% ipython --no-banner

In [1]: import numpy as np

In [2]: from numpy import linalg as LA

In [3]: np.set_printoptions(precision=1, suppress=True, linewidth=120, sign=" ")

In [4]: rng = np.random.default_rng(3)

In [5]: theta = np.sort(rng.uniform(-2, 2, 18))

In [6]: E = np.c_[theta, theta ** 2, theta ** 3] @ np.array([[0, 2, -1], [4, -1, -1], [-2, -4, 5]])

In [7]: print(E.round(1) + 0)
[[ 20.1  12.1 -23.9]
 [ 19.1  11.2 -22.4]
 [ 16.9   9.3 -19.3]
 [ 12.5   5.5 -13.1]
 [  6.8   1.5  -5.9]
 [  4.3   0.1  -3.1]
 [  0.9  -0.7  -0.2]
 [  0.4  -0.5   0.1]
 [  0.3  -0.5   0.1]
 [  0.   -0.2   0.1]
 [  0.    0.1  -0.1]
 [  0.4   0.4  -0.3]
 [  0.4   0.4  -0.3]
 [  1.    0.    0.1]
 [  1.9  -2.3   2.3]
 [  1.9  -2.4   2.4]
 [  2.3  -6.    6.1]
 [  1.2 -24.   25.2]]

In [8]: C = E[[11, 10]].astype(float)

In [9]: for _ in range(7):
   ...:     idx = LA.norm(E[:, None] - C, axis=-1).argmin(axis=1)
   ...:     C = np.array([E[idx == j].mean(axis=0) for j in range(2)])
   ...: 

In [10]: print(idx)
[ 0  0  0  0  1  1  1  1  1  1  1  1  1  1  1  1  1  1]

In [11]: print(np.bincount(idx))
[  4  14]

In [12]: print(C)
[[ 17.1   9.5 -19.7]
 [  1.5  -2.4   1.9]]

In [13]: gram = np.cov(E, rowvar=False)

In [14]: print(E.std(axis=0))
[  6.8   7.5  11. ]

In [15]: print(np.round(np.corrcoef(E[:, 1], E[:, 0])[0, 1], 1))
0.7

In [16]: print(np.corrcoef(E.T))
[[ 1.   0.7 -0.8]
 [ 0.7  1.  -1. ]
 [-0.8 -1.   1. ]]

In [17]: print(gram)
[[ 49.3  36.7 -66.9]
 [ 36.7  59.8 -85. ]
 [-66.9 -85.  129.1]]

In [18]: print(np.argsort(-E.std(axis=0).round(6), kind="stable"))
[ 2  1  0]

In [19]: print(gram.shape)
(3, 3)

In [20]: print(np.argwhere(np.triu(np.abs(np.corrcoef(E.T)) > 0.8, 1)))
[[ 0  2]
 [ 1  2]]

In [21]: idx = E[:, 2] > np.median(E[:, 2])

In [22]: u = E[idx].mean(axis=0) - E[~idx].mean(axis=0)

In [23]: print(idx.astype(int))
[ 0  0  0  0  0  0  0  1  1  1  1  0  0  1  1  1  1  1]

In [24]: print(((E - E.mean(axis=0)) @ u > 0).astype(int))
[ 0  0  0  0  0  1  1  1  1  1  1  1  1  1  1  1  1  1]

In [25]: print(np.argsort(-np.abs(u).round(6), kind="stable"))
[ 2  1  0]

In [26]: print(np.round((((E - E.mean(axis=0)) @ u > 0) == idx).mean(), 1))
0.8
